% ipython --no-banner

In [1]: import numpy as np

In [2]: np.set_printoptions(precision=1, suppress=True, linewidth=200, sign=" ")

In [3]: data = np.load("case10.npy")

In [4]: data
Out[4]: 
array([[ 3.1,  0.1, -2.5, -2.3,  2.1],
       [ 5.6,  0.1, -0.7, -3.5,  4.3],
       [ 2.8,  0.5,  0. , -1.6,  2.4]])

In [5]: Y = data / np.linalg.norm(data, axis=1)
---------------------------------------------------------------------------
ValueError                                Traceback (most recent call last)
Cell In[5], line 1
----> 1 Y = data / np.linalg.norm(data, axis=1)

ValueError: operands could not be broadcast together with shapes (3,5) (3,) 

In [6]: Y = data / np.linalg.norm(data, axis=1, keepdims=True)

In [7]: G = Y @ Y.T

In [8]: G[1]
Out[8]: array([ 0.9,  1. ,  1. ])

In [9]: (G - 2 * np.eye(3)).round(6).argmax(axis=1)
Out[9]: array([ 1,  2,  1])

In [10]: (np.abs(G) > 0.9).astype(int)
Out[10]: 
array([[ 1,  1,  0],
       [ 1,  1,  1],
       [ 0,  1,  1]])

In [11]: ang = np.radians(180)

In [12]: R = np.eye(5)

In [13]: R[0, 0] = R[2, 2] = np.cos(ang)

In [14]: R[0, 2], R[2, 0] = -np.sin(ang), np.sin(ang)

In [15]: R.round(1) + 0
Out[15]: 
array([[-1.,  0.,  0.,  0.,  0.],
       [ 0.,  1.,  0.,  0.,  0.],
       [ 0.,  0., -1.,  0.,  0.],
       [ 0.,  0.,  0.,  1.,  0.],
       [ 0.,  0.,  0.,  0.,  1.]])

In [16]: Y = data @ R.T

In [17]: np.abs(Y - data).max(axis=0)
Out[17]: array([ 11.2,   0. ,   5. ,   0. ,   0. ])

In [18]: np.round(np.linalg.det(R), 1), np.trace(R)
Out[18]: (np.float64(1.0), np.float64(1.0))

In [19]: np.allclose(np.linalg.norm(data, axis=1), np.linalg.norm(Y, axis=1))
Out[19]: True

In [20]: np.allclose(data @ data.T, Y @ Y.T)
Out[20]: True

In [21]: np.linalg.svd(data, compute_uv=False), np.linalg.svd(Y, compute_uv=False)
Out[21]: (array([ 10. ,   2. ,   0.4]), array([ 10. ,   2. ,   0.4]))

In [22]: Y = data / np.sqrt((data ** 2).mean(axis=1, keepdims=True))

In [23]: np.linalg.norm(Y, axis=1)
Out[23]: array([ 2.2,  2.2,  2.2])

In [24]: np.linalg.matrix_rank(Y) == np.linalg.matrix_rank(data)
Out[24]: np.True_

In [25]: np.round(data - data.mean(axis=1, keepdims=True), 1) + 0
Out[25]: 
array([[ 3. ,  0. , -2.6, -2.4,  2. ],
       [ 4.4, -1.1, -1.9, -4.7,  3.1],
       [ 2. , -0.3, -0.8, -2.4,  1.6]])

In [26]: f = np.array([-3, -3])

In [27]: np.cross(data[1, :3], data[0, :3])
Out[27]: array([-0.2, 11.8,  0.2])

In [28]: np.polyval(f, data[1])
Out[28]: array([-19.8,  -3.3,  -0.9,   7.5, -15.9])

In [29]: Uu, sig, vt = np.linalg.svd(data, full_matrices=False)

In [30]: np.round(vt @ vt.T, 1) + 0
Out[30]: 
array([[ 1.,  0.,  0.],
       [ 0.,  1.,  0.],
       [ 0.,  0.,  1.]])

In [31]: Uu.shape, sig.shape, vt.shape
Out[31]: ((3, 3), (3,), (3, 5))

In [32]: (sig > 1e-8).sum()
Out[32]: np.int64(3)

In [33]: np.abs(Uu[:, 0]).round(6).argmax()
Out[33]: np.int64(1)

In [34]: np.cumsum(sig ** 2) / np.sum(sig ** 2)
Out[34]: array([ 1.,  1.,  1.])

In [35]: np.round(Uu.T @ data @ vt.T, 1) + 0
Out[35]: 
array([[ 10. ,   0. ,   0. ],
       [  0. ,   2. ,   0. ],
       [  0. ,   0. ,   0.4]])

In [36]: np.allclose(Uu * sig @ vt, data)
Out[36]: True

In [37]: np.round(sig / sig[0], 1) + 0
Out[37]: array([ 1. ,  0.2,  0. ])
